% ipython --no-banner

In [1]: import numpy as np

In [2]: np.set_printoptions(suppress=True, linewidth=200)

In [3]: J = np.load("arr.npy")

In [4]: J
Out[4]: 
array([[ 0,  0, -3,  4],
       [ 0,  0,  0,  0],
       [-6,  0, -4,  5],
       [-3, -2, -3,  2],
       [ 0,  0,  0,  0],
       [ 0,  0,  0,  0],
       [-3,  2, -1,  3],
       [-2,  1, -4,  6],
       [-1,  1,  0,  1],
       [ 0,  0, -3,  4],
       [ 1, -1, -3,  3],
       [-4,  3, -1,  4],
       [-1,  1,  0,  1],
       [-5, -1, -7,  8],
       [-3, -2, -6,  6],
       [ 0,  0,  0,  0],
       [-3, -2, -3,  2],
       [-4, -1, -3,  3],
       [-2,  1, -4,  6],
       [-4, -1, -3,  3],
       [-1,  1,  0,  1],
       [ 0,  0,  0,  0],
       [ 0,  0,  0,  0],
       [ 0,  0, -3,  4]])

In [5]: cov = np.cov(J, rowvar=False)

In [6]: np.argsort(-J.std(axis=0).round(6), kind="stable")
Out[6]: array([3, 2, 0, 1])

In [7]: np.round(J.std(axis=0), 3)
Out[7]: array([1.903, 1.19 , 2.027, 2.296])

In [8]: np.round(np.linalg.eigvalsh(cov)[::-1], 3)
Out[8]: array([11.098,  2.211,  1.737,  0.001])

In [9]: np.round(np.polyfit(J[:, 2], J[:, 0], 1), 3)
Out[9]: array([ 0.526, -0.591])

In [10]: np.round(np.corrcoef(J.T), 3)
Out[10]: 
array([[ 1.   ,  0.092,  0.56 , -0.574],
       [ 0.092,  1.   ,  0.466, -0.061],
       [ 0.56 ,  0.466,  1.   , -0.911],
       [-0.574, -0.061, -0.911,  1.   ]])

In [11]: np.median(J, axis=0)
Out[11]: array([-1.,  0., -3.,  3.])

In [12]: cen = J - J.mean(axis=0)

In [13]: evecs = np.linalg.svd(cen)[2][:3]

In [14]: other = cen - cen @ evecs.T @ evecs

In [15]: np.round(np.cov(cen @ evecs.T, rowvar=False), 3) + 0
Out[15]: 
array([[11.098,  0.   ,  0.   ],
       [ 0.   ,  2.211,  0.   ],
       [ 0.   ,  0.   ,  1.737]])

In [16]: np.round(other.std(axis=0), 3)
Out[16]: array([0.001, 0.017, 0.024, 0.018])

In [17]: np.round(np.diag(evecs.T @ evecs), 3)
Out[17]: array([1.   , 0.765, 0.521, 0.714])

In [18]: other = np.c_[J[:, :2] @ np.array([[-2, -1], [1, -2]]), np.array([1, -2, -5, 4, -3, -1, -1, 2, -2, -1, -3, -1, -4, 2, -3, -4, -1, 3, -5, 1, 0, 0, 3, -5])]

In [19]: other
Out[19]: 
array([[ 0,  0,  1],
       [ 0,  0, -2],
       [12,  6, -5],
       [ 4,  7,  4],
       [ 0,  0, -3],
       [ 0,  0, -1],
       [ 8, -1, -1],
       [ 5,  0,  2],
       [ 3, -1, -2],
       [ 0,  0, -1],
       [-3,  1, -3],
       [11, -2, -1],
       [ 3, -1, -4],
       [ 9,  7,  2],
       [ 4,  7, -3],
       [ 0,  0, -4],
       [ 4,  7, -1],
       [ 7,  6,  3],
       [ 5,  0, -5],
       [ 7,  6,  1],
       [ 3, -1,  0],
       [ 0,  0,  0],
       [ 0,  0,  3],
       [ 0,  0, -5]])

In [20]: np.round(np.linalg.lstsq(J, other[:, 0])[0], 3) + 0
Out[20]: array([-2.,  1.,  0.,  0.])

In [21]: np.round(np.linalg.norm(other - J @ np.linalg.lstsq(J, other)[0], axis=0), 3) + 0
Out[21]: array([ 0.   ,  0.   , 12.638])

In [22]: C = np.sign(np.array([[1, 2, 0], [0, 1, 0], [2, 2, 2]]))

In [23]: other = (np.tril(C, -1) + np.eye(3)) @ (np.triu(C, 1) + np.eye(3))

In [24]: w = np.array([-2, 3, -3])

In [25]: m1 = np.rint(other * w @ np.linalg.inv(other)) + 0

In [26]: m1
Out[26]: 
array([[-2.,  5.,  0.],
       [ 0.,  3.,  0.],
       [ 1., 11., -3.]])

In [27]: w, evecs = np.linalg.eig(m1)

In [28]: np.round(np.sort(np.linalg.eigvals(np.linalg.inv(m1))), 3)
Out[28]: array([-0.5  , -0.333,  0.333])

In [29]: np.prod(w)
Out[29]: np.float64(18.0)

In [30]: other = np.array([[1, 0, 0, 2, 1],
    ...:     [-1, 0, -2, 2, -2],
    ...:     [0, 0, 0, 1, 2],
    ...:     [1, -2, 2, 1, -1],
    ...:     [0, -1, 2, 1, -2]])

In [31]: K = other + other.T

In [32]: K
Out[32]: 
array([[ 2, -1,  0,  3,  1],
       [-1,  0, -2,  0, -3],
       [ 0, -2,  0,  3,  4],
       [ 3,  0,  3,  2,  0],
       [ 1, -3,  4,  0, -4]])

In [33]: r0 = np.array([-1, -3, 2])

In [34]: other = m1 + np.outer(r0, np.eye(3)[1])

In [35]: round(np.linalg.det(other) / np.linalg.det(m1), 3), round(float(1 + np.linalg.solve(m1, r0)[1]), 3)
Out[35]: (np.float64(0.0), -0.0)

In [36]: np.linalg.matrix_rank(other - m1)
Out[36]: np.int64(1)

In [37]: np.round(np.sort(np.abs(np.linalg.eigvals(K))), 3)
Out[37]: array([0.477, 2.856, 3.248, 7.136, 7.221])

In [38]: np.round(np.linalg.det(K), 3)
Out[38]: np.float64(228.0)

In [39]: np.trace(K)
Out[39]: np.int64(0)

In [40]: np.round(np.abs(np.linalg.eigvals(K)).max(), 3)
Out[40]: np.float64(7.221)

In [41]: (K + K.T) / 2
Out[41]: 
array([[ 2., -1.,  0.,  3.,  1.],
       [-1.,  0., -2.,  0., -3.],
       [ 0., -2.,  0.,  3.,  4.],
       [ 3.,  0.,  3.,  2.,  0.],
       [ 1., -3.,  4.,  0., -4.]])

In [42]: K @ K
Out[42]: 
array([[ 15,  -5,  15,  12,   1],
       [ -5,  14, -12,  -9,   3],
       [ 15, -12,  29,   6, -10],
       [ 12,  -9,   6,  22,  15],
       [  1,   3, -10,  15,  42]])

In [43]: Uu, s, VT = np.linalg.svd(K, full_matrices=False)

In [44]: np.round(np.sqrt((s ** 2).sum()), 3), round(float(np.linalg.norm(K)), 3)
Out[44]: (np.float64(11.045), 11.045)

In [45]: np.allclose(Uu * s @ VT, K)
Out[45]: True

In [46]: np.round(Uu.T @ K @ VT.T, 3) + 0
Out[46]: 
array([[7.221, 0.   , 0.   , 0.   , 0.   ],
       [0.   , 7.136, 0.   , 0.   , 0.   ],
       [0.   , 0.   , 3.248, 0.   , 0.   ],
       [0.   , 0.   , 0.   , 2.856, 0.   ],
       [0.   , 0.   , 0.   , 0.   , 0.477]])

In [47]: np.round(VT @ VT.T, 3) + 0
Out[47]: 
array([[1., 0., 0., 0., 0.],
       [0., 1., 0., 0., 0.],
       [0., 0., 1., 0., 0.],
       [0., 0., 0., 1., 0.],
       [0., 0., 0., 0., 1.]])

In [48]: M = np.load("out15.npy")

In [49]: M
Out[49]: 
array([[ 1, -1,  1, -1],
       [ 1,  0,  0,  0],
       [ 1,  1,  1,  1],
       [ 1,  2,  4,  8]])

In [50]: O, r_ = np.linalg.qr(M)

In [51]: abs(r_[0, 0]), round(np.linalg.norm(M[:, 0]), 3)
Out[51]: (np.float64(2.0), np.float64(2.0))

In [52]: np.round(O @ r_, 3) + 0
Out[52]: 
array([[ 1., -1.,  1., -1.],
       [ 1.,  0.,  0.,  0.],
       [ 1.,  1.,  1.,  1.],
       [ 1.,  2.,  4.,  8.]])

In [53]: np.allclose(r_.T @ r_, M.T @ M)
Out[53]: True

In [54]: np.trace(O @ O.T)
Out[54]: np.float64(4.0)

In [55]: O = m1.astype(float).copy()

In [56]: for j in range(3):
    ...:     O[:, j] -= O[:, :j] @ (O[:, :j].T @ O[:, j])
    ...:     O[:, j] /= np.linalg.norm(O[:, j])
    ...: 

In [57]: np.round(O.T @ O, 3) + 0
Out[57]: 
array([[1., 0., 0.],
       [0., 1., 0.],
       [0., 0., 1.]])

In [58]: np.round(O.T @ m1, 3) + 0
Out[58]: 
array([[ 2.236,  0.447, -1.342],
       [ 0.   , 12.442, -2.604],
       [ 0.   ,  0.   ,  0.647]])

In [59]: O.round(3)
Out[59]: 
array([[-0.894,  0.434, -0.108],
       [ 0.   ,  0.241,  0.97 ],
       [ 0.447,  0.868, -0.216]])

In [60]: other = M / np.linalg.norm(M, axis=1, keepdims=True)

In [61]: cov = other @ other.T

In [62]: (cov - 2 * np.eye(4)).round(6).argmax(axis=1)
Out[62]: array([1, 0, 3, 2])

In [63]: (np.abs(cov) > 0.9).astype(int)
Out[63]: 
array([[1, 0, 0, 0],
       [0, 1, 0, 0],
       [0, 0, 1, 0],
       [0, 0, 0, 1]])

In [64]: cov[0].round(3)
Out[64]: array([ 1.   ,  0.5  ,  0.   , -0.271])

In [65]: other = np.array([[2, 2], [1, 2]])

In [66]: arr = np.block([[np.zeros((2, 2)), other], [other.T, np.zeros((2, 2))]])

In [67]: arr
Out[67]: 
array([[0., 0., 2., 2.],
       [0., 0., 1., 2.],
       [2., 1., 0., 0.],
       [2., 2., 0., 0.]])

In [68]: other = np.linalg.inv(arr)

In [69]: round(np.linalg.cond(arr), 3)
Out[69]: np.float64(6.342)

In [70]: round(np.linalg.det(arr) * np.linalg.det(other), 3)
Out[70]: np.float64(1.0)

In [71]: other
Out[71]: 
array([[ 0. ,  0. ,  1. , -0.5],
       [ 0. ,  0. , -1. ,  1. ],
       [ 1. , -1. ,  0. ,  0. ],
       [-0.5,  1. ,  0. ,  0. ]])

In [72]: r0, v = arr[1], arr[2]

In [73]: r0 @ r0
Out[73]: np.float64(5.0)

In [74]: r0 @ v
Out[74]: np.float64(0.0)

In [75]: pr = (r0 @ v) / (r0 @ r0) * r0

In [76]: pr
Out[76]: array([0., 0., 0., 0.])

In [77]: v - pr
Out[77]: array([2., 1., 0., 0.])

In [78]: np.round(np.linalg.det(arr[::-1]), 3)
Out[78]: np.float64(4.0)

In [79]: np.einsum("ij,ji->", arr, arr)
Out[79]: np.float64(26.0)

In [80]: np.round(np.poly(arr), 3) + 0
Out[80]: array([  1.,   0., -13.,   0.,   4.])

In [81]: np.round(np.linalg.svd(arr, compute_uv=False), 3)
Out[81]: array([3.562, 3.562, 0.562, 0.562])

In [82]: arr.mean(axis=0)
Out[82]: array([1.  , 0.75, 0.75, 1.  ])

In [83]: round(float(np.linalg.norm(arr)), 3)
Out[83]: 5.099

In [84]: np.unravel_index(np.abs(arr).argmax(), arr.shape)
Out[84]: (np.int64(0), np.int64(2))

In [85]: w, evecs = np.linalg.eigh(arr)

In [86]: np.round(np.linalg.svd(arr, compute_uv=False), 3)
Out[86]: array([3.562, 3.562, 0.562, 0.562])

In [87]: round(float(w.sum()), 3), np.trace(arr)
Out[87]: (-0.0, np.float64(0.0))

In [88]: (w > 1e-8).sum(), (w < -1e-8).sum()
Out[88]: (np.int64(2), np.int64(2))

In [89]: np.abs(evecs[:, -1]).round(6).argmax()
Out[89]: np.int64(0)

In [90]: np.round(evecs.T @ arr @ evecs, 3) + 0
Out[90]: 
array([[-3.562,  0.   ,  0.   ,  0.   ],
       [ 0.   , -0.562,  0.   ,  0.   ],
       [ 0.   ,  0.   ,  0.562,  0.   ],
       [ 0.   ,  0.   ,  0.   ,  3.562]])

In [91]: np.round(np.abs(evecs[:, -1]), 3)
Out[91]: array([0.557, 0.435, 0.435, 0.557])

In [92]: np.round(evecs @ np.diag(w) @ evecs.T, 3) + 0
Out[92]: 
array([[0., 0., 2., 2.],
       [0., 0., 1., 2.],
       [2., 1., 0., 0.],
       [2., 2., 0., 0.]])

In [93]: W0 = np.loadtxt("w.csv", delimiter=",")

In [94]: W0
Out[94]: 
array([[-1.963,  1.218,  6.306, -0.83 ],
       [ 1.004,  3.084,  0.931,  3.196],
       [-2.449,  2.753,  6.047, -3.263],
       [-0.923,  2.018,  2.253,  4.002],
       [ 0.608,  2.452,  2.142,  3.773],
       [-3.373,  2.095,  5.103, -2.067],
       [-0.523,  2.642,  3.487,  4.345],
       [-0.9  ,  2.942,  5.597, -1.143],
       [-0.701,  3.703,  0.658,  4.392],
       [-1.968,  2.109,  5.744, -2.213],
       [-1.843,  0.504,  6.23 , -1.733],
       [-1.735,  1.385,  7.742, -1.614],
       [-2.237,  3.34 ,  5.971, -1.878],
       [-3.042,  4.032,  6.538, -1.6  ],
       [ 0.798,  2.888,  2.792,  3.294],
       [ 0.343,  4.084,  1.824,  3.741],
       [ 0.216,  1.585,  2.126,  5.338],
       [-3.13 ,  1.909,  5.389, -2.144],
       [-2.723,  1.532,  7.445, -0.285],
       [-3.88 ,  2.964,  5.505, -2.075],
       [ 0.821,  3.785,  3.843,  4.081],
       [-1.463,  3.544,  1.207,  3.866],
       [-1.999,  3.582,  1.81 ,  4.403],
       [-0.845,  2.221,  5.309, -1.596],
       [-2.077,  2.945,  6.077, -2.562],
       [ 1.008,  2.803,  2.305,  4.502],
       [-3.47 ,  0.857,  7.935, -0.717],
       [-2.035,  1.891,  6.488, -1.593]])

In [95]: other = np.c_[W0[:, :2] @ np.array([[3, 3], [1, 0]]), np.array([1, 2, 2, 2, 3, 2, 2, 2, 0, 1, 1, 1, 2, 0, 2, 2, 2, 0, 0, 3, 3, 1, 2, 0, 3, 1, 0, 0])]

In [96]: other.round(3)
Out[96]: 
array([[ -4.671,  -5.889,   1.   ],
       [  6.096,   3.012,   2.   ],
       [ -4.594,  -7.347,   2.   ],
       [ -0.751,  -2.769,   2.   ],
       [  4.276,   1.824,   3.   ],
       [ -8.024, -10.119,   2.   ],
       [  1.073,  -1.569,   2.   ],
       [  0.242,  -2.7  ,   2.   ],
       [  1.6  ,  -2.103,   0.   ],
       [ -3.795,  -5.904,   1.   ],
       [ -5.025,  -5.529,   1.   ],
       [ -3.82 ,  -5.205,   1.   ],
       [ -3.371,  -6.711,   2.   ],
       [ -5.094,  -9.126,   0.   ],
       [  5.282,   2.394,   2.   ],
       [  5.113,   1.029,   2.   ],
       [  2.233,   0.648,   2.   ],
       [ -7.481,  -9.39 ,   0.   ],
       [ -6.637,  -8.169,   0.   ],
       [ -8.676, -11.64 ,   3.   ],
       [  6.248,   2.463,   3.   ],
       [ -0.845,  -4.389,   1.   ],
       [ -2.415,  -5.997,   2.   ],
       [ -0.314,  -2.535,   0.   ],
       [ -3.286,  -6.231,   3.   ],
       [  5.827,   3.024,   1.   ],
       [ -9.553, -10.41 ,   0.   ],
       [ -4.214,  -6.105,   0.   ]])

In [97]: np.linalg.matrix_rank(np.c_[W0, other])
Out[97]: np.int64(5)

In [98]: np.round(np.linalg.lstsq(W0, other[:, 0])[0], 3) + 0
Out[98]: array([3., 1., 0., 0.])
